% ipython --no-banner

In [1]: import numpy as np

In [2]: import numpy.linalg as la

In [3]: np.set_printoptions(precision=2, suppress=True, linewidth=160)

In [4]: def rnd(a):
   ...:     return np.round(a, 2) + 0
   ...: 

In [5]: X = np.load("arr.npy")

In [6]: X
Out[6]: 
array([[ 0.2,  0.2,  0.4,  0.9, -0.5],
       [-4. , -3.5,  2. , -3. , -6.5],
       [ 1.8,  0.9, -1. ,  0.5,  1.8],
       [-0.5,  0.5,  0.6, -1.5, -0.7],
       [ 1.5,  0. ,  1.5, -0.1, -0.1],
       [-0.7,  1. , -0.5, -0.5, -0.7],
       [ 1.1, -1.5, -0.7,  0.7,  2.1],
       [-1.3,  1.4,  1.3, -0.9,  0.8],
       [-0.2, -0.1,  1.6,  1.2, -0.4],
       [-0.5, -1.4,  1. , -0.8, -0.3],
       [-1. , -0.3, -0.4,  0.3, -0.1],
       [ 0.8, -0.4,  1.4,  0.6,  0.5],
       [-0.4,  0.2, -0.1, -1.2, -0.7],
       [ 0.6, -0.9,  0. ,  1.3,  0.6],
       [-1.5, -0.7, -0.4,  0.5, -0.8],
       [ 0.7,  0.2,  1.5, -1. ,  0.2],
       [ 0.6,  0.4,  0.5,  0.1,  1.1],
       [-0.8, -1.1,  1.9,  2.2,  0.5],
       [ 0.3,  1.9, -1.4,  1. , -0.6],
       [-0.2,  1.2,  1.5, -1.6, -0.5],
       [-0.6,  0.3,  0.4,  0.7,  0.6],
       [-0.7, -0.7,  0.6,  0. , -1.4],
       [-0.5,  1.7, -0.9,  0.4,  0.1]])

In [7]: O, r_ = la.qr(X)

In [8]: rnd(O @ r_)
Out[8]: 
array([[ 0.2,  0.2,  0.4,  0.9, -0.5],
       [-4. , -3.5,  2. , -3. , -6.5],
       [ 1.8,  0.9, -1. ,  0.5,  1.8],
       [-0.5,  0.5,  0.6, -1.5, -0.7],
       [ 1.5,  0. ,  1.5, -0.1, -0.1],
       [-0.7,  1. , -0.5, -0.5, -0.7],
       [ 1.1, -1.5, -0.7,  0.7,  2.1],
       [-1.3,  1.4,  1.3, -0.9,  0.8],
       [-0.2, -0.1,  1.6,  1.2, -0.4],
       [-0.5, -1.4,  1. , -0.8, -0.3],
       [-1. , -0.3, -0.4,  0.3, -0.1],
       [ 0.8, -0.4,  1.4,  0.6,  0.5],
       [-0.4,  0.2, -0.1, -1.2, -0.7],
       [ 0.6, -0.9,  0. ,  1.3,  0.6],
       [-1.5, -0.7, -0.4,  0.5, -0.8],
       [ 0.7,  0.2,  1.5, -1. ,  0.2],
       [ 0.6,  0.4,  0.5,  0.1,  1.1],
       [-0.8, -1.1,  1.9,  2.2,  0.5],
       [ 0.3,  1.9, -1.4,  1. , -0.6],
       [-0.2,  1.2,  1.5, -1.6, -0.5],
       [-0.6,  0.3,  0.4,  0.7,  0.6],
       [-0.7, -0.7,  0.6,  0. , -1.4],
       [-0.5,  1.7, -0.9,  0.4,  0.1]])

In [9]: rnd(abs(r_[0, 0])), rnd(la.norm(X[:, 0]))
Out[9]: (np.float64(5.71), np.float64(5.71))

In [10]: O.shape, r_.shape
Out[10]: ((23, 5), (5, 5))

In [11]: np.trace(O @ O.T)
Out[11]: np.float64(5.0)

In [12]: Y = np.array([[-7, -3, 1], [9, 4, -2], [6, -6, 5], [-2, 8, -8], [1, 8, 1]])

In [13]: la.matrix_rank(np.vstack([X, Y.T]))
Out[13]: np.int64(5)

In [14]: la.matrix_rank(X @ Y)
Out[14]: np.int64(3)

In [15]: np.vstack([X, Y.T]).shape
Out[15]: (26, 5)

In [16]: x0 = np.array([-3, 1, 2, 0, -3])

In [17]: y = X @ x0

In [18]: rnd(la.solve(X.T @ X, X.T @ y))
Out[18]: array([-3.,  1.,  2.,  0., -3.])

In [19]: rnd(la.lstsq(X, y)[0])
Out[19]: array([-3.,  1.,  2.,  0., -3.])

In [20]: rng = np.random.default_rng(454)

In [21]: y = y + 0.02 * rng.normal(size=23)

In [22]: print(rnd(y))
[  1.92  31.99 -11.91   5.31  -1.22   4.19 -12.52   5.51   4.91   3.01   2.24  -1.51   3.31  -4.51   5.41   0.51  -3.71   3.6    0.01   6.29   1.12   6.79
   1.08]

In [23]: b, *_ = la.lstsq(X, y)

In [24]: rnd(X.T @ (y - X @ b))
Out[24]: array([0., 0., 0., 0., 0.])

In [25]: rnd(la.norm(y - X @ b))
Out[25]: np.float64(0.07)

In [26]: print([round(float(la.norm(la.solve(X.T @ X + lam * np.eye(5), X.T @ y))), 2) for lam in (0, 1, 10, 100)])
[4.8, 4.65, 3.83, 1.96]

In [27]: rnd(b)
Out[27]: array([-3.01,  1.  ,  2.  ,  0.  , -3.  ])
